>>> import numpy as np
>>> np.set_printoptions(suppress=True, linewidth=140)
>>> J = np.loadtxt("block19.csv", delimiter=",")
>>> print(J)
[[ 1. -2.  1.  2. -2.]
 [-2.  1. -2.  1.  2.]
 [ 1. -2.  1. -2.  1.]
 [ 2.  1. -2.  1. -2.]
 [-2.  2.  1. -2.  1.]]
>>> try:
...     np.linalg.cholesky(J)
... except np.linalg.LinAlgError as e:
...     print(e)
... 
Matrix is not positive definite
>>> print(np.round(np.linalg.eigvalsh(J).min(), 2))
-2.77
>>> print([round(float(np.linalg.det(J[:i, :i])), 2) + 0 for i in range(1, 6)])
[1.0, -3.0, 0.0, 48.0, -32.0]
>>> print(np.all(np.linalg.eigvalsh(J) > 0))
False
>>> w, vecs = np.linalg.eig(J)
>>> print(np.round(np.sort(np.linalg.eigvals(np.linalg.inv(J))), 2))
[-5.29 -0.43 -0.36  0.17  0.22]
>>> print(round(np.prod(w), 2))
-32.0
>>> print(np.round(J @ vecs[:, 0] - w[0] * vecs[:, 0], 2) + 0)
[0. 0. 0. 0. 0.]
>>> Q = J.astype(float).copy()
>>> for j in range(5):
...     Q[:, j] -= Q[:, :j] @ (Q[:, :j].T @ Q[:, j])
...     Q[:, j] /= np.linalg.norm(Q[:, j])
... 
>>> print(np.round(Q.T @ Q, 2) + 0)
[[1. 0. 0. 0. 0.]
 [0. 1. 0. 0. 0.]
 [0. 0. 1. 0. 0.]
 [0. 0. 0. 1. 0.]
 [0. 0. 0. 0. 1.]]
>>> mat = np.load("out6.npy")
>>> print(mat)
[[0 0 1 1 1 2]
 [3 3 2 2 3 3]
 [1 0 0 2 3 2]
 [2 3 1 1 2 2]]
>>> A2 = mat / np.linalg.norm(mat, axis=1, keepdims=True)
>>> cov = A2 @ A2.T
>>> print(np.argwhere(np.triu(np.abs(cov) > 0.95, 1)))
[[1 3]]
>>> print(cov[2].round(2))
[0.8  0.78 1.   0.69]
>>> cov = mat.T @ mat
>>> print(np.round(np.linalg.svd(mat, compute_uv=False) ** 2, 2))
[81.74  7.91  1.99  0.36]
>>> print((mat @ mat.T).shape)
(4, 4)
>>> print(np.round(np.linalg.eigvalsh(cov)[::-1], 2) + 0)
[81.74  7.91  1.99  0.36  0.    0.  ]
>>> print(np.allclose(cov, cov.T))
True
>>> print(np.linalg.matrix_rank(cov))
4
>>> rng = np.random.default_rng(4021)
>>> A2 = mat + rng.integers(-2, 3, (4, 1)) @ rng.integers(-2, 3, (1, 6))
>>> print(A2)
[[ 2  4 -1  3 -1  2]
 [ 4  5  1  3  2  3]
 [ 2  2 -1  3  2  2]
 [ 2  3  1  1  2  2]]
>>> print(np.linalg.matrix_rank(A2 - mat, tol=1e-8))
1
>>> print(np.round(np.linalg.svd(A2 - mat, compute_uv=False), 2) + 0)
[6.93 0.   0.   0.  ]
>>> print(np.abs(A2 - mat).sum(axis=1))
[12  6  6  0]
>>> m1 = np.loadtxt("case8.csv", delimiter=",")
>>> print(m1.round(2))
[[0.38 0.25 0.25 0.12]
 [0.5  0.5  0.   0.  ]
 [0.33 0.33 0.33 0.  ]
 [0.25 0.5  0.   0.25]]
>>> A2 = np.array([[2, 1, -2], [5, -5, 5], [-3, 5, -5], [-5, -3, 0]])
>>> print(np.round(m1 @ A2, 2))
[[ 0.62  0.   -0.75]
 [ 3.5  -2.    1.5 ]
 [ 1.33  0.33 -0.67]
 [ 1.75 -3.    2.  ]]
>>> print(np.linalg.matrix_rank(np.vstack([m1, A2.T])))
4
>>> print(np.round(np.einsum("ij->j", m1), 2))
[1.46 1.58 0.58 0.38]
>>> print(np.linalg.matrix_rank(m1 @ A2))
3
>>> print(np.round(np.einsum("ik,kj->ij", m1, A2), 2))
[[ 0.62  0.   -0.75]
 [ 3.5  -2.    1.5 ]
 [ 1.33  0.33 -0.67]
 [ 1.75 -3.    2.  ]]
>>> print(np.vstack([m1, A2.T]).shape)
(7, 4)
>>> print(np.round(A2.T @ m1.T, 2))
[[ 0.62  3.5   1.33  1.75]
 [ 0.   -2.    0.33 -3.  ]
 [-0.75  1.5  -0.67  2.  ]]
>>> feats = np.array([[0, 0, 0, 0, 0],
...     [0, 0, 0, 0, 0],
...     [0, 0, 2, 0, -1],
...     [0, 0, 0, -2, 0],
...     [0, 0, -2, -3, 1]])
>>> A2 = m1 + rng.integers(-2, 3, (4, 1)) @ rng.integers(-2, 3, (1, 4))
>>> print(A2.round(2))
[[-1.62 -0.75 -1.75  2.12]
 [ 2.5   1.5   2.   -2.  ]
 [-3.67 -1.67 -3.67  4.  ]
 [ 2.25  1.5   2.   -1.75]]
>>> print(np.round(np.linalg.svd(A2 - m1, compute_uv=False), 2) + 0)
[9.54 0.   0.   0.  ]
>>> print(A2 - m1)
[[-2. -1. -2.  2.]
 [ 2.  1.  2. -2.]
 [-4. -2. -4.  4.]
 [ 2.  1.  2. -2.]]
>>> print(np.linalg.matrix_rank(A2 - m1, tol=1e-8))
1
>>> print(feats @ feats)
[[ 0  0  0  0  0]
 [ 0  0  0  0  0]
 [ 0  0  6  3 -3]
 [ 0  0  0  4  0]
 [ 0  0 -6  3  3]]
>>> print(np.allclose(feats @ feats.T, feats.T @ feats))
False
>>> feats.inv()
Traceback (most recent call last):
  File "<python-input-51>", line 1, in <module>
    feats.inv()
    ^^^^^^^^^
AttributeError: 'numpy.ndarray' object has no attribute 'inv'
>>> print(np.linalg.matrix_power(feats, 4))
[[  0   0   0   0   0]
 [  0   0   0   0   0]
 [  0   0  54  21 -27]
 [  0   0   0  16   0]
 [  0   0 -54   3  27]]
>>> vec = np.array([8, 0, 6, 9, 2])
>>> print(feats * vec)
[[  0   0   0   0   0]
 [  0   0   0   0   0]
 [  0   0  12   0  -2]
 [  0   0   0 -18   0]
 [  0   0 -12 -27   2]]
>>> print(np.linalg.norm(feats @ vec) <= np.linalg.norm(feats, 2) * np.linalg.norm(vec) + 1e-9)
True
>>> print(feats @ (2 * vec))
[  0   0  20 -36 -74]
>>> print(np.sign((feats @ vec).round(6)))
[ 0  0  1 -1 -1]
>>> print(feats @ np.eye(5)[3])
[ 0.  0.  0. -2. -3.]
>>> print(feats @ np.ones(5))
[ 0.  0.  1. -2. -4.]
>>> print((feats @ vec).argmax())
2
>>> E = np.load("run3.npy")
>>> print(E)
[[ 1 -1  1 -1]
 [ 1  0  0  0]
 [ 1  1  1  1]]
>>> w1 = np.array([[-2, -2, -2, 1, 2],
...     [0, -1, 1, -2, 1],
...     [0, 2, 0, -1, -1],
...     [2, -2, -1, 1, 1]])
>>> b = np.array([2, -4, -3, -4, -2])
>>> hid = np.maximum(E @ w1 + b, 0)
>>> print(np.linalg.matrix_rank(hid))
1
>>> print(hid)
[[0 0 0 0 0]
 [0 0 0 0 0]
 [2 0 0 0 1]]
>>> Z = np.array([[2, 3], [2, 0], [1, 1], [2, 1], [1, 0]])
>>> print(hid @ Z)
[[0 0]
 [0 0]
 [5 6]]
>>> A2 = E + rng.integers(-2, 3, (3, 2)) @ rng.integers(-2, 3, (2, 4))
>>> print(A2)
[[ 2  0  2  1]
 [ 0 -1 -1 -2]
 [-1  1  0  1]]
>>> print(np.round(np.linalg.svd(A2 - E, compute_uv=False), 2) + 0)
[3.96 1.82 0.  ]
>>> print(A2 - E)
[[ 1  1  1  2]
 [-1 -1 -1 -2]
 [-2  0 -1  0]]
>>> print(np.linalg.matrix_rank(A2 - E, tol=1e-8))
2
>>> u, v = E[1], E[0]
>>> print(u @ u)
1
>>> p = (u @ v) / (u @ u) * u
>>> print(round(float(np.linalg.norm(u + v) ** 2 + np.linalg.norm(u - v) ** 2), 2))
10.0
>>> print(np.linalg.matrix_rank(E))
3
>>> print(round(float(np.linalg.norm(E)), 2))
3.0
>>> E[:, 4]
Traceback (most recent call last):
  File "<python-input-81>", line 1, in <module>
    E[:, 4]
    ~^^^^^^
IndexError: index 4 is out of bounds for axis 1 with size 4
>>> print(E.sum(axis=0))
[3 0 2 0]
>>> E[3]
Traceback (most recent call last):
  File "<python-input-83>", line 1, in <module>
    E[3]
    ~^^^
IndexError: index 3 is out of bounds for axis 0 with size 3
>>> print(np.unravel_index(np.abs(E).argmax(), E.shape))
(np.int64(0), np.int64(0))
>>> print(E.shape)
(3, 4)
>>> np.zeros(3, 4)
Traceback (most recent call last):
  File "<python-input-86>", line 1, in <module>
    np.zeros(3, 4)
    ~~~~~~~~^^^^^^
TypeError: Cannot interpret '4' as a data type
